$ python3 -q
>>> import numpy as np
>>> import numpy.linalg as la
>>> np.set_printoptions(suppress=True, linewidth=100)
>>> F = np.array([[9, -6, -6, 36, 5, -5, -3, -6, -9, 2],
...     [-7, -9, -6, -28, 4, -5, 1, 4, 9, 7],
...     [-6, 8, 2, -24, 6, -4, -4, -6, -9, -1]])
>>> # column 3 is much longer than the rest
>>> gram = F.T @ F
>>> print(np.round(la.svd(F, compute_uv=False) ** 2, 1))
[2907.7  427.8  297.5]
>>> u, g = F[0], F[1]
>>> print(u @ g)
-1030
>>> print(u @ u)
1629
>>> p = (u @ g) / (u @ u) * u
>>> print(p.round(1))
[ -5.7   3.8   3.8 -22.8  -3.2   3.2   1.9   3.8   5.7  -1.3]
>>> print(la.matrix_rank(np.outer(u, g)))
1
>>> print(round(la.norm(u + g) ** 2 + la.norm(u - g) ** 2, 1))
5534.0
>>> print(np.outer(u, g))
[[  -63   -81   -54  -252    36   -45     9    36    81    63]
 [   42    54    36   168   -24    30    -6   -24   -54   -42]
 [   42    54    36   168   -24    30    -6   -24   -54   -42]
 [ -252  -324  -216 -1008   144  -180    36   144   324   252]
 [  -35   -45   -30  -140    20   -25     5    20    45    35]
 [   35    45    30   140   -20    25    -5   -20   -45   -35]
 [   21    27    18    84   -12    15    -3   -12   -27   -21]
 [   42    54    36   168   -24    30    -6   -24   -54   -42]
 [   63    81    54   252   -36    45    -9   -36   -81   -63]
 [  -14   -18   -12   -56     8   -10     2     8    18    14]]
>>> def softmax(z):
...     e = np.exp(z - z.max(axis=-1, keepdims=True))
...     return e / e.sum(axis=-1, keepdims=True)
... 
>>> print(np.round(softmax(F[1] + 4), 1) + 0)
[0.  0.  0.  0.  0.  0.  0.  0.  0.9 0.1]
>>> print(np.round(softmax(F).sum(axis=1), 1))
[1. 1. 1.]
>>> att = F @ F.T / np.sqrt(10)
>>> print(np.round(softmax(att + np.triu(np.full(att.shape, -np.inf), 1)), 1) + 0)
[[1. 0. 0.]
 [0. 1. 0.]
 [0. 0. 1.]]
>>> print(softmax(att)[1] @ F)
[ -7.  -9.  -6. -28.   4.  -5.   1.   4.   9.   7.]
>>> print(softmax(att).round(6).argmax(axis=1))
[0 1 2]
>>> print(np.round(softmax(att), 1) + 0)
[[1. 0. 0.]
 [0. 1. 0.]
 [0. 0. 1.]]
>>> print(np.round(la.norm(F, axis=1), 1))
[40.4 33.7 29.4]
>>> print(np.round(la.norm(F[2], 1), 1), round(la.norm(F[2], np.inf), 1))
70.0 24.0
>>> print(np.round(la.norm(F, "nuc"), 1))
91.9
>>> print(round(float(la.norm(F) ** 2 / la.norm(F, 2) ** 2), 1))
1.2
>>> print(np.round(la.norm(F, axis=0), 1))
[12.9 13.5  8.7 51.5  8.8  8.1  5.1  9.4 15.6  7.3]
>>> print(round(la.norm(F, 2), 1))
53.9
>>> print(F[2] @ F[1])
558
>>> u = np.array([-2, -1, -2, -3, -1, 0, 2, 3])
>>> K = np.array([np.roll(u, i) for i in range(8)])
>>> print(K)
[[-2 -1 -2 -3 -1  0  2  3]
 [ 3 -2 -1 -2 -3 -1  0  2]
 [ 2  3 -2 -1 -2 -3 -1  0]
 [ 0  2  3 -2 -1 -2 -3 -1]
 [-1  0  2  3 -2 -1 -2 -3]
 [-3 -1  0  2  3 -2 -1 -2]
 [-2 -3 -1  0  2  3 -2 -1]
 [-1 -2 -3 -1  0  2  3 -2]]
>>> rng = np.random.default_rng(312)
>>> B = K + rng.integers(-2, 3, (8, 2)) @ rng.integers(-2, 3, (2, 8))
>>> print(B)
[[ 2 -5  2 -7  1  4  0  5]
 [-2  2 -6  3 -4 -7  1  1]
 [ 0  5 -4  1 -3 -5  0 -1]
 [ 0  0  3 -2  2 -4 -6  2]
 [-5  4 -2  7 -4 -5  0 -5]
 [-8  3 -5  7  2 -8  0 -3]
 [-4 -3 -3  2  4 -1 -4  1]
 [ 4 -6  2 -6  1  8  2 -1]]
>>> print(la.matrix_rank(B - K, tol=1e-8))
2
>>> print(B - K)
[[ 4 -4  4 -4  2  4 -2  2]
 [-5  4 -5  5 -1 -6  1 -1]
 [-2  2 -2  2 -1 -2  1 -1]
 [ 0 -2  0  0  3 -2 -3  3]
 [-4  4 -4  4 -2 -4  2 -2]
 [-5  4 -5  5 -1 -6  1 -1]
 [-2  0 -2  2  2 -4 -2  2]
 [ 5 -4  5 -5  1  6 -1  1]]
>>> print(np.round(B.mean(axis=0), 1))
[-1.6  0.  -1.6  0.6 -0.1 -2.2 -0.9 -0.1]
>>> print(B.shape)
(8, 8)
>>> print(round(float(la.norm(B)), 1))
31.8
>>> print(K @ (-1.0) ** np.arange(8))
[-2.  2. -2.  2. -2.  2. -2.  2.]
>>> print(K @ np.ones(8))
[-4. -4. -4. -4. -4. -4. -4. -4.]
>>> data = 3 * np.eye(3) + np.ones((3, 3))
>>> print(data)
[[4. 1. 1.]
 [1. 4. 1.]
 [1. 1. 4.]]
>>> ev, V = la.eigh(data)
>>> vec = np.array([7, -4, -1])
>>> print(np.round(la.eigvalsh(data[1:, 1:]), 1))
[3. 5.]
>>> print(np.round(V * np.maximum(ev, 0) @ V.T, 1))
[[4. 1. 1.]
 [1. 4. 1.]
 [1. 1. 4.]]
>>> idx = rng.permutation(3)
>>> print(idx)
[2 1 0]
>>> B = data[idx][:, idx]
>>> print(B)
[[4. 1. 1.]
 [1. 4. 1.]
 [1. 1. 4.]]
>>> print(np.round(np.sort(np.abs(la.eigvals(B))), 1))
[3. 3. 6.]
>>> print(np.diag(B))
[4. 4. 4.]
>>> mat = np.loadtxt("run3.csv", delimiter=",")
>>> print(mat.round(1) + 0)
[[-0.6 -0.7  0.1 -0.7  0.  -0.3]
 [-0.7  1.  -0.7  0.6 -1.7  0.2]
 [ 0.1 -0.7 -0.8 -0.2  0.6  0. ]
 [-0.7  0.6 -0.2 -1.7 -1.4  0.6]
 [ 0.  -1.7  0.6 -1.4 -0.3  0.4]
 [-0.3  0.2  0.   0.6  0.4 -0.6]]
>>> Uu, s, Vh = la.svd(mat)
>>> V = Vh[:(s > 1e-8).sum()]
>>> vec = mat[3] + 4 * mat[4] + rng.integers(2) * np.eye(6)[0]
>>> print(vec.round(1))
[-0.7 -6.3  2.3 -7.3 -2.6  2.3]
>>> print(np.round(np.diag(V.T @ V), 1))
[0.7 1.  1.  1.  0.9 0.5]
>>> print(round(la.norm(vec - V.T @ V @ vec), 1))
0.0
>>> ev, V = la.eigh(mat)
>>> print(np.round(np.abs(V[:, -1]), 1) + 0)
[0.2 0.7 0.2 0.3 0.5 0. ]
>>> print(np.abs(V[:, -1]).round(6).argmax())
1
>>> print(np.round(V.T @ V, 1) + 0)
[[1. 0. 0. 0. 0. 0.]
 [0. 1. 0. 0. 0. 0.]
 [0. 0. 1. 0. 0. 0.]
 [0. 0. 0. 1. 0. 0.]
 [0. 0. 0. 0. 1. 0.]
 [0. 0. 0. 0. 0. 1.]]
>>> T = np.stack([data, -2 * data, data[::-1]])
>>> print((T @ data.T).shape)
(3, 3, 3)
>>> print(T.shape)
(3, 3, 3)
>>> print(la.matrix_rank(T))
[3 3 3]
>>> print(np.round(la.norm(T, axis=(1, 2)), 1))
[ 7.3 14.7  7.3]
>>> X = np.loadtxt("mat.csv", delimiter=",")
>>> print(X)
[[-1.  2.  2.]
 [ 0.  0.  1.]
 [ 1. -1. -2.]
 [-1. -2. -2.]
 [ 1. -1. -1.]
 [ 1.  2. -2.]
 [ 1.  0. -1.]]
>>> hat = X @ la.solve(X.T @ X, X.T)
>>> print(np.round((np.eye(7) - hat) @ X, 1) + 0)
[[0. 0. 0.]
 [0. 0. 0.]
 [0. 0. 0.]
 [0. 0. 0.]
 [0. 0. 0.]
 [0. 0. 0.]
 [0. 0. 0.]]
>>> print(np.round(hat @ X[:, 2], 1))
[ 2.  1. -2. -2. -1. -2. -1.]
>>> vec = np.array([0, 2, -3])
>>> target = X @ vec
>>> print(np.round(la.pinv(X) @ X, 1) + 0)
[[1. 0. 0.]
 [0. 1. 0.]
 [0. 0. 1.]]
>>> print(np.round(la.solve(X.T @ X, X.T @ target), 1))
[ 0.  2. -3.]
>>> print(target)
[-2. -3.  4.  2.  1. 10.  3.]
>>> target = target + 0.3 * rng.normal(size=7)
>>> print(target.round(1))
[-2.  -3.4  4.1  2.1  0.7  9.5  2.5]
>>> b, *_ = la.lstsq(X, target)
>>> print([round(float(la.norm(la.solve(X.T @ X + lam * np.eye(3), X.T @ target))), 2) for lam in (0, 1, 10, 100)])
[3.56, 3.1, 1.74, 0.38]
>>> print(b.round())
[-0.  2. -3.]
>>> print(b.round(1))
[-0.2  1.9 -3. ]
>>> print(np.round(X.T @ (target - X @ b), 1) + 0)
[0. 0. 0.]
>>> print(round(float(la.norm(target - X @ b)), 1))
0.7
>>> W1 = np.array([[-2, -1, 1, 0], [-2, -2, 1, 1], [-2, -2, -1, -2]])
>>> b = np.array([1, 0, 1, 3])
>>> hid = np.maximum(X @ W1 + b, 0)
>>> print(la.matrix_rank(hid))
4
>>> print(hid)
[[ 0.  0.  0.  1.]
 [ 0.  0.  0.  1.]
 [ 5.  5.  3.  6.]
 [11.  9.  0.  5.]
 [ 3.  3.  2.  4.]
 [ 0.  0.  6.  9.]
 [ 1.  1.  3.  5.]]
>>> print((hid > 0).astype(int))
[[0 0 0 1]
 [0 0 0 1]
 [1 1 1 1]
 [1 1 0 1]
 [1 1 1 1]
 [0 0 1 1]
 [1 1 1 1]]
>>> C = np.array([[0, 1], [2, 1], [1, 1], [1, 0]])
>>> print((hid @ C).round(6).argmax(axis=1))
[0 0 0 0 0 0 0]
>>> W0 = np.loadtxt("case1.csv", delimiter=",")
>>> print(W0.round(1) + 0)
[[ 0.5  0.1 -0.2  0.5 -0.3 -0.6]
 [ 0.1  1.   0.  -0.1  0.   0.1]
 [-0.2  0.   0.9  0.2 -0.1 -0.2]
 [ 0.5 -0.1  0.2  0.5  0.3  0.6]
 [-0.3  0.  -0.1  0.3  0.8 -0.3]
 [-0.6  0.1 -0.2  0.6 -0.3  0.2]]
>>> B = np.array([[3, 8], [1, 8], [3, 3], [2, 6], [1, 5], [9, 2]])
>>> print(np.vstack([W0, B.T]).shape)
(8, 6)
>>> print(la.matrix_rank(np.vstack([W0, B.T])))
6
>>> vec = np.array([7, 9, 1, -9, 7, -7])
>>> print(round(float(la.norm(vec)), 1), np.round(la.norm(W0 @ vec), 1))
17.6 17.6
>>> print(np.round(np.abs(la.eigvals(W0)), 1))
[1. 1. 1. 1. 1. 1.]
>>> print(round(float(la.det(W0)), 1))
-1.0
>>> print(np.round(W0.T @ (W0 @ vec), 1))
[ 7.  9.  1. -9.  7. -7.]
>>> u = np.array([-1, -2, -1, 1, 1, -1])
>>> B = W0 + np.outer(u, np.eye(6)[5])
>>> print(round(float(la.det(B) / la.det(W0)), 1), np.round(1 + la.solve(W0, u)[5], 1))
1.7 1.7
>>> print(B.round(1) + 0)
[[ 0.5  0.1 -0.2  0.5 -0.3 -1.6]
 [ 0.1  1.   0.  -0.1  0.  -1.9]
 [-0.2  0.   0.9  0.2 -0.1 -1.2]
 [ 0.5 -0.1  0.2  0.5  0.3  1.6]
 [-0.3  0.  -0.1  0.3  0.8  0.7]
 [-0.6  0.1 -0.2  0.6 -0.3 -0.8]]
>>> print(la.matrix_rank(la.inv(B) - la.inv(W0), tol=1e-8))
1
>>> print(la.matrix_rank(B - W0))
1
>>> J = np.load("layer19.npy")
>>> print(J)
[[0 0 0 0 1 0]
 [0 0 0 1 0 0]
 [0 0 0 0 0 0]
 [0 1 0 0 0 0]
 [1 0 0 0 0 0]
 [0 0 0 0 0 0]]
>>> ev, V = la.eigh(J)
>>> print(np.unique(ev.round(6) + 0, return_counts=True)[1])
[2 2 2]
>>> print(ev)
[-1. -1.  0.  0.  1.  1.]
>>> print((ev > 1e-8).sum(), (ev < -1e-8).sum())
2 2
>>> print(np.round(softmax(W0[1]), 1))
[0.1 0.3 0.1 0.1 0.1 0.1]
>>> att = W0 @ W0.T / np.sqrt(6)
>>> print(np.round(softmax(att), 1))
[[0.2 0.2 0.2 0.2 0.2 0.2]
 [0.2 0.2 0.2 0.2 0.2 0.2]
 [0.2 0.2 0.2 0.2 0.2 0.2]
 [0.2 0.2 0.2 0.2 0.2 0.2]
 [0.2 0.2 0.2 0.2 0.2 0.2]
 [0.2 0.2 0.2 0.2 0.2 0.2]]
>>> print(np.round(softmax(att + np.triu(np.full(att.shape, -np.inf), 1)), 1))
[[1.  0.  0.  0.  0.  0. ]
 [0.4 0.6 0.  0.  0.  0. ]
 [0.3 0.3 0.4 0.  0.  0. ]
 [0.2 0.2 0.2 0.3 0.  0. ]
 [0.2 0.2 0.2 0.2 0.3 0. ]
 [0.2 0.2 0.2 0.2 0.2 0.2]]
>>> print(np.round(softmax(att)[1] @ W0, 1) + 0)
[0.  0.2 0.1 0.3 0.1 0. ]
